$ python3 -q
>>> import numpy as np
>>> np.set_printoptions(precision=2, suppress=True, linewidth=140, sign=" ")
>>> def rnd(a):
...     return np.round(a, 2) + 0
... 
>>> M = np.load("case10.npy")
>>> M
array([[ 8.11, -5.92, -4.89],
       [ 8.11, -6.2 , -5.  ],
       [ 8.09, -6.02, -5.12],
       [ 2.12,  3.05, -1.09],
       [ 2.02,  2.94, -0.99],
       [ 1.88,  3.02, -1.09],
       [ 0.02, -7.95, -8.97],
       [-0.08, -8.09, -8.94],
       [-0.04, -7.95, -8.9 ]])
>>> P = M @ np.linalg.solve(M.T @ M, M.T)
>>> np.allclose(P @ P, P)
True
>>> print(rnd(np.linalg.eigvalsh(P)))
[ 0.  0.  0.  0.  0.  0.  1.  1.  1.]
>>> np.linalg.matrix_rank(np.eye(9) - P)
np.int64(6)
>>> rnd(np.trace(P))
np.float64(3.0)
>>> data = np.load("a.npy")
>>> data
array([[-3, -6,  8],
       [ 3, -2, -8],
       [ 4,  1, -2]])
>>> M2 = np.array([[1, 0], [0, 2], [0, 2]])
>>> np.einsum("ij->j", data)
array([ 4, -7, -2])
>>> print(data @ M2)
[[ -3   4]
 [  3 -20]
 [  4  -2]]
>>> print(np.einsum("ik,kj->ji", data, M2))
[[ -3   3   4]
 [  4 -20  -2]]
>>> np.einsum("ik,kj->ij", data, M2)
array([[ -3,   4],
       [  3, -20],
       [  4,  -2]])
>>> np.linalg.matrix_rank(data @ M2)
np.int64(2)
>>> np.linalg.matrix_rank(np.vstack([data, M2.T]))
np.int64(3)
>>> F = np.array([[-0.44, -5.58, -3.23],
...     [2.03, -17.08, -13.42],
...     [4.21, -3.82, -8.1],
...     [-3.7, -3.44, 2.23],
...     [-2.02, 6.37, 6.09],
...     [-2.14, -2.25, 0.97],
...     [1.84, -7.85, -7.55],
...     [-4.39, 5.44, 8.55],
...     [-2.09, 6.12, 6.02],
...     [-4.09, 0.54, 5.17],
...     [-8.0, -6.67, 5.76],
...     [-1.9, -1.75, 0.96],
...     [-1.92, -3.39, 0.0],
...     [4.5, -5.34, -9.4],
...     [6.46, 0.71, -8.22],
...     [-1.49, 2.06, 2.78],
...     [-0.99, 4.48, 3.61]])
>>> F
array([[ -0.44,  -5.58,  -3.23],
       [  2.03, -17.08, -13.42],
       [  4.21,  -3.82,  -8.1 ],
       [ -3.7 ,  -3.44,   2.23],
       [ -2.02,   6.37,   6.09],
       [ -2.14,  -2.25,   0.97],
       [  1.84,  -7.85,  -7.55],
       [ -4.39,   5.44,   8.55],
       [ -2.09,   6.12,   6.02],
       [ -4.09,   0.54,   5.17],
       [ -8.  ,  -6.67,   5.76],
       [ -1.9 ,  -1.75,   0.96],
       [ -1.92,  -3.39,   0.  ],
       [  4.5 ,  -5.34,  -9.4 ],
       [  6.46,   0.71,  -8.22],
       [ -1.49,   2.06,   2.78],
       [ -0.99,   4.48,   3.61]])
>>> cen = (F - F.mean(axis=0)) / F.std(axis=0)
>>> np.argwhere(np.abs(cen) > 2)
array([[  1,   1],
       [  1,   2],
       [ 10,   0],
       [ 14,   0]])
>>> cen.std(axis=0)
array([ 1.,  1.,  1.])
>>> coef = np.linalg.lstsq(np.delete(cen, 2, axis=1), cen[:, 2])[0]
>>> rnd(coef)
array([-0.71,  0.56])
>>> rnd(1 - np.var(cen[:, 2] - np.delete(cen, 2, axis=1) @ coef))
np.float64(1.0)
